>>> import numpy as np
>>> np.set_printoptions(precision=1, suppress=True, linewidth=140)
>>> X = np.array([[5.0, 14.0, 7.0], [0.0, -2.0, 0.0], [0.0, 0.0, -2.0]])
>>> out = X / np.sqrt((X ** 2).mean(axis=1, keepdims=True))
>>> out[1]
array([ 0. , -1.7,  0. ])
>>> np.linalg.matrix_rank(X - X.mean(axis=1, keepdims=True))
np.int64(2)
>>> X - X.mean(axis=1, keepdims=True)
array([[-3.7,  5.3, -1.7],
       [ 0.7, -1.3,  0.7],
       [ 0.7,  0.7, -1.3]])
>>> np.linalg.norm(out, axis=1)
array([1.7, 1.7, 1.7])
>>> np.prod(np.diag(X)), np.round(np.linalg.det(X), 1)
(np.float64(20.0), np.float64(20.0))
>>> X @ X
array([[25., 42., 21.],
       [ 0.,  4.,  0.],
       [ 0.,  0.,  4.]])
>>> np.linalg.matrix_power(X - np.diag(np.diag(X)), 3)
array([[0., 0., 0.],
       [0., 0., 0.],
       [0., 0., 0.]])
>>> np.linalg.matrix_rank(X - X[0, 0] * np.eye(3))
np.int64(2)
>>> [int(np.linalg.matrix_rank(np.linalg.matrix_power(X, p))) for p in range(1, 4)]
[3, 3, 3]
>>> proj = np.triu(np.array([[3, 0, 2], [3, 0, -2], [-2, 2, 3]]), 1) + np.eye(3)
>>> out = proj @ X @ np.linalg.inv(proj)
>>> proj @ X - X @ proj
array([[ 0.,  0., 14.],
       [ 0.,  0.,  0.],
       [ 0.,  0.,  0.]])
>>> np.trace(out), np.trace(X)
(np.float64(1.0), np.float64(1.0))
>>> np.poly(out)
array([  1.,  -1., -16., -20.])
>>> np.round(np.linalg.det(out), 1)
np.float64(20.0)
>>> np.linalg.matrix_rank(out)
np.int64(3)
>>> m1 = np.array([[1.3, 1.4, 1.9],
...     [-4.7, -3.6, 5.9],
...     [-3.1, -5.1, 2.0],
...     [-0.8, -0.7, 3.1],
...     [-1.3, 0.0, 4.4],
...     [-4.2, -0.8, 8.0],
...     [-1.6, 5.0, 10.0],
...     [-1.6, -1.0, 4.0],
...     [-0.4, 3.8, 6.9],
...     [-2.3, -3.8, 2.1],
...     [2.1, 0.0, -0.7],
...     [3.0, 1.8, -0.1],
...     [2.7, -2.6, -4.1],
...     [-4.0, -4.0, 4.5],
...     [-4.5, -2.5, 6.7],
...     [2.8, -0.4, -2.0],
...     [0.1, -1.2, 1.2],
...     [-1.7, 1.5, 6.5]])
>>> C = m1[[0, 2]].astype(float)
>>> for _ in range(5):
...     idx = np.linalg.norm(m1[:, None] - C, axis=-1).argmin(axis=1)
...     C = np.array([m1[idx == j].mean(axis=0) for j in range(2)])
... 
>>> idx
array([0, 1, 1, 0, 0, 1, 0, 0, 0, 1, 0, 0, 0, 1, 1, 0, 0, 0])
>>> C
array([[ 0.4,  0.6,  2.6],
       [-3.8, -3.3,  4.9]])
>>> C[1] - C[0]
array([-4.2, -3.9,  2.3])
>>> np.bincount(idx)
array([12,  6])
>>> W0 = np.loadtxt("run10.csv", delimiter=",")
>>> W0
array([[ 1., -4.],
       [-4.,  1.]])
>>> w, vecs = np.linalg.eigh(W0)
>>> w
array([-3.,  5.])
>>> np.linalg.eigvalsh(W0 @ W0)
array([ 9., 25.])
>>> (w > 1e-8).sum(), (w < -1e-8).sum()
(np.int64(1), np.int64(1))
>>> w.sum(), np.trace(W0)
(np.float64(2.0), np.float64(2.0))
>>> np.round(vecs.T @ W0 @ vecs, 1) + 0
array([[-3.,  0.],
       [ 0.,  5.]])
>>> np.abs(vecs[:, -1])
array([0.7, 0.7])
>>> np.abs(vecs[:, -1]).round(6).argmax()
np.int64(0)
>>> vecs @ np.diag(w) @ vecs.T
array([[ 1., -4.],
       [-4.,  1.]])
